$ python -q
>>> import numpy as np
>>> import numpy.linalg as la
>>> np.set_printoptions(precision=2, suppress=True, linewidth=100)
>>> X = np.loadtxt("mat.csv", delimiter=",")
>>> X
array([[ -4.,   0.,  -2., -10.,  -5.,   9.],
       [-11.,  -6.,  -7., -14., -11.,   4.],
       [ -9.,  -3.,  -3.,  -9., -11.,   2.],
       [ -3.,  -6.,  -9., -12.,   2.,   7.]])
>>> # looks like rank 3
>>> left, s, Vh = la.svd(X, full_matrices=False)
>>> (s > 1e-8).sum()
np.int64(3)
>>> left, s, Vh = la.svd(X)
>>> s.round(2) + 0
array([34.4 , 12.66,  7.05,  0.  ])
>>> np.argmax(s[:-1] / (s[1:] + 1e-6)) + 1
np.int64(3)
>>> Y = left[:, :3] @ np.diag(s[:3]) @ Vh[:3]
>>> Y.round(2) + 0
array([[ -4.,   0.,  -2., -10.,  -5.,   9.],
       [-11.,  -6.,  -7., -14., -11.,   4.],
       [ -9.,  -3.,  -3.,  -9., -11.,   2.],
       [ -3.,  -6.,  -9., -12.,   2.,   7.]])
>>> np.round(la.norm(X - Y, 2), 2), round(s[3], 2)
(np.float64(0.0), np.float64(0.0))
>>> round(float(la.norm(X - Y) / la.norm(X)), 2)
0.0
>>> round(np.abs(X - Y).max(), 2)
np.float64(0.0)
>>> rk = la.matrix_rank(X)
>>> rk
np.int64(3)
>>> N = la.svd(X)[2][rk:].T
>>> la.matrix_rank(X.T @ X), la.matrix_rank(X @ X.T)
(np.int64(3), np.int64(3))
>>> [int(la.matrix_rank(np.delete(X, i, axis=0))) for i in range(4)]
[3, 3, 3, 3]
>>> [int(la.matrix_rank(X[:, :j + 1])) for j in range(6)]
[1, 2, 3, 3, 3, 3]
>>> N.shape
(6, 3)
>>> np.allclose(X @ N, 0)
True
>>> [round(float(x), 2) for x in la.svd(X, compute_uv=False)[:3]]
[34.4, 12.66, 7.05]
>>> la.cond(X) > 100
np.True_
>>> la.matrix_rank(X, rtol=0.1)
np.int64(3)
>>> np.argsort(-la.norm(X, axis=0).round(6), kind="stable")[:3]
array([3, 4, 0])
>>> arr = 2 * np.eye(7) + np.eye(7, k=1)
>>> arr
array([[2., 1., 0., 0., 0., 0., 0.],
       [0., 2., 1., 0., 0., 0., 0.],
       [0., 0., 2., 1., 0., 0., 0.],
       [0., 0., 0., 2., 1., 0., 0.],
       [0., 0., 0., 0., 2., 1., 0.],
       [0., 0., 0., 0., 0., 2., 1.],
       [0., 0., 0., 0., 0., 0., 2.]])
>>> # triangular
>>> vec = np.array([-9, 9, 5, -4, -3, 0, 1])
>>> a = np.maximum(arr @ vec, 0)
>>> np.maximum(arr @ vec, 0) - np.maximum(-arr @ vec, 0)
array([ -9.,  23.,   6., -11.,  -6.,   1.,   2.])
>>> a
array([ 0., 23.,  6.,  0.,  0.,  1.,  2.])
>>> np.flatnonzero(a > 1e-9)
array([1, 2, 5, 6])
